>>> import numpy as np
>>> import numpy.linalg as la
>>> np.set_printoptions(precision=2, suppress=True, linewidth=160, legacy="1.25")
>>> def rnd(a):
...     return np.round(a, 2) + 0
... 
>>> out = np.array([[3, 0]])
>>> mat = np.block([[np.zeros((1, 1)), out], [out.T, np.zeros((2, 2))]])
>>> print(mat)
[[0. 3. 0.]
 [3. 0. 0.]
 [0. 0. 0.]]
>>> Uu, sv, Vh = la.svd(mat)
>>> vecs = Vh[:(sv > 1e-8).sum()]
>>> rng = np.random.default_rng(2313)
>>> x = mat[1] + 5 * mat[0] + rng.integers(2) * np.eye(3)[1]
>>> print(x)
[ 3. 15.  0.]
>>> print(la.matrix_rank(np.vstack([mat, x])))
2
>>> print(np.diag(vecs.T @ vecs))
[1. 1. 0.]
>>> print(vecs.T @ vecs)
[[1. 0. 0.]
 [0. 1. 0.]
 [0. 0. 0.]]
>>> print(rnd(la.norm(x - vecs.T @ vecs @ x)))
0.0
>>> r = la.matrix_rank(mat)
>>> print(r)
2
>>> N = la.svd(mat)[2][r:].T
>>> print(N @ N.T)
[[0. 0. 0.]
 [0. 0. 0.]
 [0. 0. 1.]]
>>> print(np.allclose(mat @ N, 0))
True
>>> print(N.shape)
(3, 1)
>>> print([int(la.matrix_rank(mat[:, :j + 1])) for j in range(3)])
[1, 2, 2]
>>> print([int(la.matrix_rank(mat[:i])) for i in range(1, len(mat) + 1)])
[1, 2, 2]
>>> print(N[:, 0] / N[np.abs(N[:, 0]).round(6).argmax(), 0])
[0. 0. 1.]
>>> print(np.all(la.eigvalsh(mat) > 0))
False
>>> try:
...     la.cholesky(mat)
... except la.LinAlgError as e:
...     print(e)
... 
Matrix is not positive definite
>>> print(mat @ mat)
[[9. 0. 0.]
 [0. 9. 0.]
 [0. 0. 0.]]
>>> print(rnd(la.det(mat)))
0.0
>>> print((la.matrix_power((mat != 0) + (mat.T != 0) + np.eye(3), 3) > 0).astype(int))
[[1 1 0]
 [1 1 0]
 [0 0 1]]
>>> m1 = np.array([[3.0, 1.0, 1.0, 1.0],
...     [1.0, 3.0, 1.0, 1.0],
...     [1.0, 1.0, 3.0, 1.0],
...     [1.0, 1.0, 1.0, 3.0]])
>>> print((m1 - m1.T) / 2)
[[0. 0. 0. 0.]
 [0. 0. 0. 0.]
 [0. 0. 0. 0.]
 [0. 0. 0. 0.]]
>>> print(rnd(np.abs(la.eigvals(m1)).max()))
6.0
>>> print((m1 + m1.T) / 2)
[[3. 1. 1. 1.]
 [1. 3. 1. 1.]
 [1. 1. 3. 1.]
 [1. 1. 1. 3.]]
>>> print(np.allclose(m1 @ m1.T, m1.T @ m1))
True
>>> vals, vecs = la.eigh(m1)
>>> x = np.array([3, 0, 0, 2])
>>> print(rnd(vecs * np.maximum(vals, 0) @ vecs.T))
[[3. 1. 1. 1.]
 [1. 3. 1. 1.]
 [1. 1. 3. 1.]
 [1. 1. 1. 3.]]
>>> print(rnd(vecs * np.sqrt(vals) @ vecs.T))
[[1.67 0.26 0.26 0.26]
 [0.26 1.67 0.26 0.26]
 [0.26 0.26 1.67 0.26]
 [0.26 0.26 0.26 1.67]]
>>> print(np.abs(m1).sum(axis=1).max(), rnd(np.abs(vals).max()))
6.0 6.0
>>> print((np.sign(vecs[:, -1].round(6)) == np.sign(vecs[0, -1].round(6))).astype(int))
[1 1 1 1]
>>> print(rnd(la.eigvalsh(m1[1:, 1:])))
[2. 2. 5.]
>>> print(x @ m1 @ x)
51.0
>>> x = np.array([-2, 3, -3, 3])
>>> h1 = np.maximum(m1 @ x, 0)
>>> print(m1 * (h1 > 1e-9)[:, None])
[[0. 0. 0. 0.]
 [1. 3. 1. 1.]
 [0. 0. 0. 0.]
 [1. 1. 1. 3.]]
>>> print(m1.T @ h1)
[14. 28. 14. 28.]
>>> print(rnd(np.tanh(m1 @ x)))
[-1.  1. -1.  1.]
>>> print(np.maximum(m1 @ (3 * x), 0))
[ 0. 21.  0. 21.]
>>> data = np.load("x.npy")
>>> print(data)
[[  0   0   1]
 [ -1   0   3]
 [ -2  -2   5]
 [ -3   0   6]
 [ -3  -2   8]
 [ -5  -4   7]
 [ -4  -5   8]
 [ -3  -7   7]
 [ -4  -7   9]
 [ -6  -8   7]
 [ -4 -10   7]
 [ -4 -12   8]
 [ -2 -14   6]
 [ -3 -13   6]
 [ -4 -15   6]
 [ -3 -16   6]
 [ -5 -15   5]
 [ -3 -13   4]
 [ -1 -14   4]
 [  1 -12   5]
 [  1 -11   6]
 [ -1 -12   4]]
>>> out = np.c_[data[:, :2] @ np.array([[3, 3], [1, -3]]), np.array([0, 1, -2, 2, 2, -3, -2, 0, 2, 2, 1, -2, 1, -2, -3, -3, -2, 2, 0, -2, 3, 2])]
>>> print(out)
[[  0   0   0]
 [ -3  -3   1]
 [ -8   0  -2]
 [ -9  -9   2]
 [-11  -3   2]
 [-19  -3  -3]
 [-17   3  -2]
 [-16  12   0]
 [-19   9   2]
 [-26   6   2]
 [-22  18   1]
 [-24  24  -2]
 [-20  36   1]
 [-22  30  -2]
 [-27  33  -3]
 [-25  39  -3]
 [-30  30  -2]
 [-22  30   2]
 [-17  39   0]
 [ -9  39  -2]
 [ -8  36   3]
 [-15  33   2]]
>>> print(rnd(la.lstsq(data, out[:, 0])[0]))
[3. 1. 0.]
>>> print(rnd(la.norm(la.qr(data)[0].T @ out, axis=0) ** 2 / ((out ** 2).sum(axis=0) + 1e-12)))
[1.   1.   0.11]
